>>> import numpy as np
>>> np.set_printoptions(suppress=True, linewidth=160)
>>> M = np.array([[2, 0, 0, 0, 0],
...     [0, 1, 1, 0, 0],
...     [0, 0, 2, 1, 0],
...     [0, 1, 1, 1, 0],
...     [2, 0, 0, 0, 2]])
>>> print(M)
[[2 0 0 0 0]
 [0 1 1 0 0]
 [0 0 2 1 0]
 [0 1 1 1 0]
 [2 0 0 0 2]]
>>> # 2 groups of indices that never mix
>>> rng = np.random.default_rng(358)
>>> lab = rng.permutation(5)
>>> out = M[:, lab] * rng.choice([-1, 1], 5)
>>> print(out)
[[ 0  0 -2  0  0]
 [ 0  0  0  1  1]
 [ 1  0  0  0  2]
 [ 1  0  0  1  1]
 [ 0 -2 -2  0  0]]
>>> left, _, vt = np.linalg.svd(M.T @ out)
>>> print(np.round(left @ vt, 4) + 0)
[[ 0.  0. -1.  0.  0.]
 [ 0.  0.  0.  1.  0.]
 [ 0.  0.  0.  0.  1.]
 [ 1.  0.  0.  0.  0.]
 [ 0. -1.  0.  0.  0.]]
>>> print(lab)
[3 4 0 1 2]
>>> m1 = np.load("case14.npy")
>>> print(m1.round(4))
[[ 2.6336 -0.4438  3.0628  2.9132]
 [-1.258   1.6776  1.4682  4.295 ]
 [ 1.249   0.4497  2.7729  3.9432]
 [-0.3142 -0.9592 -2.3896 -4.2745]
 [-1.6567 -0.2065 -2.8979 -3.7168]
 [ 3.3715 -1.0366  2.984   1.9117]
 [ 0.9431 -1.5479 -1.6812 -4.3461]
 [-3.9096  2.1992 -1.4659  1.6522]
 [-2.054   0.0451 -2.9908 -3.4401]
 [ 3.8153 -2.2383  1.2462 -1.9699]
 [ 0.2087 -1.2173 -2.1216 -4.3559]
 [ 3.8848 -1.5959  2.6354  0.6452]]
>>> # looks like rank 2
>>> T = np.stack([m1, 4 * m1, m1[::-1]])
>>> print((T @ m1.T).shape)
(3, 12, 12)
>>> print(np.round(np.einsum("bij,cij->bc", T, T), 4))
[[ 300.     1200.       28.5014]
 [1200.     4800.      114.0055]
 [  28.5014  114.0055  300.    ]]
>>> print(np.round(np.linalg.norm(T, axis=(1, 2)), 4))
[17.3205 69.282  17.3205]
>>> print(np.linalg.matrix_rank(T.reshape(3, -1)))
2
>>> F = np.loadtxt("layer11.csv", delimiter=",")
>>> print(F)
[[-0.92  0.46  4.14 -0.23 -0.46 -2.3  -2.53]
 [ 0.08 -0.04 -0.36  0.02  0.04  0.2   0.22]
 [ 0.16 -0.08 -0.72  0.04  0.08  0.4   0.44]
 [ 0.04 -0.02 -0.18  0.01  0.02  0.1   0.11]
 [ 0.28 -0.14 -1.26  0.07  0.14  0.7   0.77]
 [-0.56  0.28  2.52 -0.14 -0.28 -1.4  -1.54]
 [-0.2   0.1   0.9  -0.05 -0.1  -0.5  -0.55]
 [ 0.16 -0.08 -0.72  0.04  0.08  0.4   0.44]
 [ 0.    0.    0.    0.    0.    0.    0.  ]
 [ 0.04 -0.02 -0.18  0.01  0.02  0.1   0.11]
 [ 0.12 -0.06 -0.54  0.03  0.06  0.3   0.33]
 [-0.24  0.12  1.08 -0.06 -0.12 -0.6  -0.66]
 [-0.72  0.36  3.24 -0.18 -0.36 -1.8  -1.98]
 [ 0.28 -0.14 -1.26  0.07  0.14  0.7   0.77]]
>>> # looks like rank 1
>>> cent = F[[6, 0]].astype(float)
>>> for _ in range(3):
...     lab = np.linalg.norm(F[:, None] - cent, axis=-1).argmin(axis=1)
...     cent = np.array([F[lab == j].mean(axis=0) for j in range(2)])
... 
>>> print(lab)
[1 0 0 0 0 1 0 0 0 0 0 0 1 0]
>>> print(np.round(cent[1] - cent[0], 4))
[-0.7988  0.3994  3.5945 -0.1997 -0.3994 -1.997  -2.1967]
>>> print(cent.round(4))
[[ 0.0655 -0.0327 -0.2945  0.0164  0.0327  0.1636  0.18  ]
 [-0.7333  0.3667  3.3    -0.1833 -0.3667 -1.8333 -2.0167]]
>>> print(np.bincount(lab))
[11  3]
>>> lab = rng.permutation(5)
>>> print(lab)
[2 4 3 1 0]
>>> out = M[lab][:, lab]
>>> print(np.trace(out))
8
>>> print(np.diag(out))
[2 2 1 1 2]
>>> print(out)
[[2 0 1 0 0]
 [0 2 0 0 2]
 [1 0 1 1 0]
 [1 0 0 1 0]
 [0 0 0 0 2]]
>>> print(np.round(np.sort(np.abs(np.linalg.eigvals(out))), 4))
[0.8393 0.8393 2.     2.     2.8393]
>>> print([round(float(x), 4) for x in np.linalg.svd(F, compute_uv=False)[:3]])
[8.4578, 0.0, 0.0]
>>> F @ F
Traceback (most recent call last):
  File "<python-input-37>", line 1, in <module>
    F @ F
    ~~^~~
ValueError: matmul: Input operand 1 has a mismatch in its core dimension 0, with gufunc signature (n?,k),(k,m?)->(n?,m?) (size 14 is different from 7)
>>> G = F.T @ F
>>> print(np.round(np.linalg.svd(F, compute_uv=False) ** 2, 4) + 0)
[71.535  0.     0.     0.     0.     0.     0.   ]
>>> print(np.round(np.diag(G), 4))
[ 2.008   0.502  40.662   0.1255  0.502  12.55   15.1855]
>>> print(np.linalg.matrix_rank(G))
1
>>> print((F @ F.T).shape)
(14, 14)
>>> data = np.arange(60).reshape(10, 6) + 3
>>> print(data)
[[ 3  4  5  6  7  8]
 [ 9 10 11 12 13 14]
 [15 16 17 18 19 20]
 [21 22 23 24 25 26]
 [27 28 29 30 31 32]
 [33 34 35 36 37 38]
 [39 40 41 42 43 44]
 [45 46 47 48 49 50]
 [51 52 53 54 55 56]
 [57 58 59 60 61 62]]
>>> # rows and columns are dependent
>>> x = np.array([0, 0, 3, 0, 5, 1])
>>> print(data @ np.ones(6))
[ 33.  69. 105. 141. 177. 213. 249. 285. 321. 357.]
>>> print(np.sign((data @ x).round(6)))
[1 1 1 1 1 1 1 1 1 1]
>>> print(data @ (2 * x))
[ 116  224  332  440  548  656  764  872  980 1088]
>>> x @ data
Traceback (most recent call last):
  File "<python-input-50>", line 1, in <module>
    x @ data
    ~~^~~~~~
ValueError: matmul: Input operand 1 has a mismatch in its core dimension 0, with gufunc signature (n?,k),(k,m?)->(n?,m?) (size 10 is different from 6)
>>> print(np.linalg.lstsq(data[:-1].T, data[-1])[2])
2
>>> print(np.unique(data.round(6), axis=0).shape)
(10, 6)
>>> print(np.abs(np.diag(np.linalg.qr(data)[1])) > 1e-9)
[ True  True False False False False]
>>> try:
...     np.linalg.inv(data)
... except np.linalg.LinAlgError as e:
...     print(repr(e))
... 
LinAlgError('Last 2 dimensions of the array must be square')
>>> print(np.allclose(data[:-1].T @ np.linalg.lstsq(data[:-1].T, data[-1])[0], data[-1]))
True
>>> print(np.round(data @ np.linalg.pinv(data) @ data, 4))
[[ 3.  4.  5.  6.  7.  8.]
 [ 9. 10. 11. 12. 13. 14.]
 [15. 16. 17. 18. 19. 20.]
 [21. 22. 23. 24. 25. 26.]
 [27. 28. 29. 30. 31. 32.]
 [33. 34. 35. 36. 37. 38.]
 [39. 40. 41. 42. 43. 44.]
 [45. 46. 47. 48. 49. 50.]
 [51. 52. 53. 54. 55. 56.]
 [57. 58. 59. 60. 61. 62.]]
>>> left, s, vt = np.linalg.svd(data)
>>> print(s.round(4) + 0)
[285.1871   6.1922   0.       0.       0.       0.    ]
>>> out = left[:, :2] @ np.diag(s[:2]) @ vt[:2]
>>> print(out.round(4))
[[ 3.  4.  5.  6.  7.  8.]
 [ 9. 10. 11. 12. 13. 14.]
 [15. 16. 17. 18. 19. 20.]
 [21. 22. 23. 24. 25. 26.]
 [27. 28. 29. 30. 31. 32.]
 [33. 34. 35. 36. 37. 38.]
 [39. 40. 41. 42. 43. 44.]
 [45. 46. 47. 48. 49. 50.]
 [51. 52. 53. 54. 55. 56.]
 [57. 58. 59. 60. 61. 62.]]
>>> print(round(np.linalg.norm(data - out, 2), 4), round(s[2], 4))
0.0 0.0
>>> print(np.round(np.abs(data - out).max(), 4))
0.0
